>>> import numpy as np
>>> np.set_printoptions(precision=1, suppress=True, linewidth=120, legacy="1.25")
>>> def rnd(a):
...     return np.round(a, 1) + 0
... 
>>> M = np.load("m.npy")
>>> M
array([[-39.6, -17.9,  19.9,  41.4,  59.1, -39.6],
       [-39.6, -19. ,  19.3,  40.2,  59.4, -40.2],
       [-39.8, -21.9,  19.6,  40. ,  61.8, -39.5],
       [-40.8, -19. ,  19. ,  38.9,  60.8, -39.8],
       [-37.8, -20. ,  20.1,  40.3,  59.9, -40.8],
       [-40.8, -20.1,  20.6,  40.8,  58.6, -37.8],
       [-36.9, -21.4,  20.2,  39.6,  59.9, -38.5],
       [-41.2, -20.7,  20.2,  39.6,  59.3, -39. ],
       [-39.5, -19.4,  18.9,  39.7,  60.1, -39.9],
       [-40. , -19.3,  20.2,  39.6,  60.4, -40.2],
       [-39.8, -18.9,  19.3,  40.9,  60. , -43.2],
       [-39.2, -21.5,  19.7,  40.4,  61.2, -39.8],
       [-38.8, -20.4,  18.6,  39.2,  59.9, -41.8]])
>>> O, R = np.linalg.qr(M)
>>> rnd(O.T @ O)
array([[1., 0., 0., 0., 0., 0.],
       [0., 1., 0., 0., 0., 0.],
       [0., 0., 1., 0., 0., 0.],
       [0., 0., 0., 1., 0., 0.],
       [0., 0., 0., 0., 1., 0.],
       [0., 0., 0., 0., 0., 1.]])
>>> np.allclose(R.T @ R, M.T @ M)
True
>>> rnd(O @ R)
array([[-39.6, -17.9,  19.9,  41.4,  59.1, -39.6],
       [-39.6, -19. ,  19.3,  40.2,  59.4, -40.2],
       [-39.8, -21.9,  19.6,  40. ,  61.8, -39.5],
       [-40.8, -19. ,  19. ,  38.9,  60.8, -39.8],
       [-37.8, -20. ,  20.1,  40.3,  59.9, -40.8],
       [-40.8, -20.1,  20.6,  40.8,  58.6, -37.8],
       [-36.9, -21.4,  20.2,  39.6,  59.9, -38.5],
       [-41.2, -20.7,  20.2,  39.6,  59.3, -39. ],
       [-39.5, -19.4,  18.9,  39.7,  60.1, -39.9],
       [-40. , -19.3,  20.2,  39.6,  60.4, -40.2],
       [-39.8, -18.9,  19.3,  40.9,  60. , -43.2],
       [-39.2, -21.5,  19.7,  40.4,  61.2, -39.8],
       [-38.8, -20.4,  18.6,  39.2,  59.9, -41.8]])
>>> rnd(O)
array([[-0.3, -0.4,  0.4,  0.3,  0.1,  0.4],
       [-0.3, -0.2,  0. ,  0.2,  0.1,  0.1],
       [-0.3,  0.4, -0.3,  0. ,  0. ,  0.3],
       [-0.3, -0.3, -0.3, -0.3, -0.5,  0.2],
       [-0.3,  0.2,  0.4,  0.1, -0.2, -0.3],
       [-0.3, -0.1,  0.2, -0.3,  0.6,  0.2],
       [-0.3,  0.5,  0.4,  0. , -0.2,  0.1],
       [-0.3,  0. , -0.1, -0.5,  0.3, -0.3],
       [-0.3, -0.1, -0.2,  0.2, -0.1,  0.3],
       [-0.3, -0.2,  0.2, -0.4, -0.4, -0.2],
       [-0.3, -0.2,  0. ,  0.4,  0.1, -0.5],
       [-0.3,  0.3, -0.1,  0.1,  0.1,  0.2],
       [-0.3,  0.2, -0.4,  0.2,  0. , -0.4]])
>>> rnd(abs(R[0, 0])), rnd(np.linalg.norm(M[:, 0]))
(142.6, 142.6)
>>> X = np.loadtxt("block2.csv", delimiter=",")
>>> X
array([[-0.1,  1.2,  0.9,  1.9, -1. ,  0.6,  0.2],
       [ 0. ,  6. , -8. , -4.5, -2.5, -4. , -0.5],
       [-0.7,  0.7,  1.3,  1.3,  0.4, -0.3,  1.1],
       [ 0.8,  0.2, -0.4,  0.4,  1.6,  0.5, -0.7],
       [-0.4, -1.2, -1.3, -1.6,  1.2,  0.1,  0.2],
       [ 1.7,  0.6, -1.8,  0.8,  0.6, -2.1, -1.1],
       [ 1.1,  0.3,  0.7, -0.7,  0.8,  0.1, -0.1],
       [ 0.8, -0.7, -0.9, -0.7, -0.9, -0.3, -2.9],
       [-1.3, -1. , -0.2, -0.1,  0.6,  2.2, -0.2],
       [-1.5,  0.4, -1. ,  0.2,  0. ,  0.3,  0.9],
       [-1.9,  2.1,  3. , -0.9, -0.1,  0.8, -2.1],
       [-2.3, -1.5, -1.2,  0.4, -0.1, -0.4,  0. ],
       [-0.6,  0.4,  0.8, -1.8,  0.3,  2.4,  0.4],
       [-0.9, -0.4, -1.3,  0.8,  0.8,  0.9,  2. ]])
>>> x = np.array([2, 1, 0, -1, 0, -1, 0])
>>> rhs = X @ x
>>> rnd(rhs)
array([-1.5, 14.5, -1.7,  0.9, -0.5,  5.3,  3.1,  1.9, -5.7, -3.1, -1.6, -6.1, -1.4, -3.9])
>>> rnd(np.linalg.lstsq(X, rhs)[0])
array([ 2.,  1.,  0., -1.,  0., -1.,  0.])
>>> rnd(np.linalg.solve(X.T @ X, X.T @ rhs))
array([ 2.,  1.,  0., -1.,  0., -1.,  0.])
>>> rng = np.random.default_rng(547297)
>>> rhs = rhs + 0.1 * rng.normal(size=14)
>>> rnd(rhs)
array([-1.5, 14.6, -1.7,  0.9, -0.5,  5.4,  3.1,  1.9, -5.6, -3.1, -1.6, -6.1, -1.5, -3.8])
>>> b, *_ = np.linalg.lstsq(X, rhs)
>>> rnd(X.T @ (rhs - X @ b))
array([0., 0., 0., 0., 0., 0., 0.])
>>> rnd(np.linalg.norm(rhs - X @ b))
0.1
>>> rnd(b)
array([ 2.,  1.,  0., -1.,  0., -1.,  0.])
>>> [round(float(np.linalg.norm(np.linalg.solve(X.T @ X + lam * np.eye(7), X.T @ rhs))), 2) for lam in (0, 1, 10, 100)]
[2.63, 2.51, 1.9, 0.87]
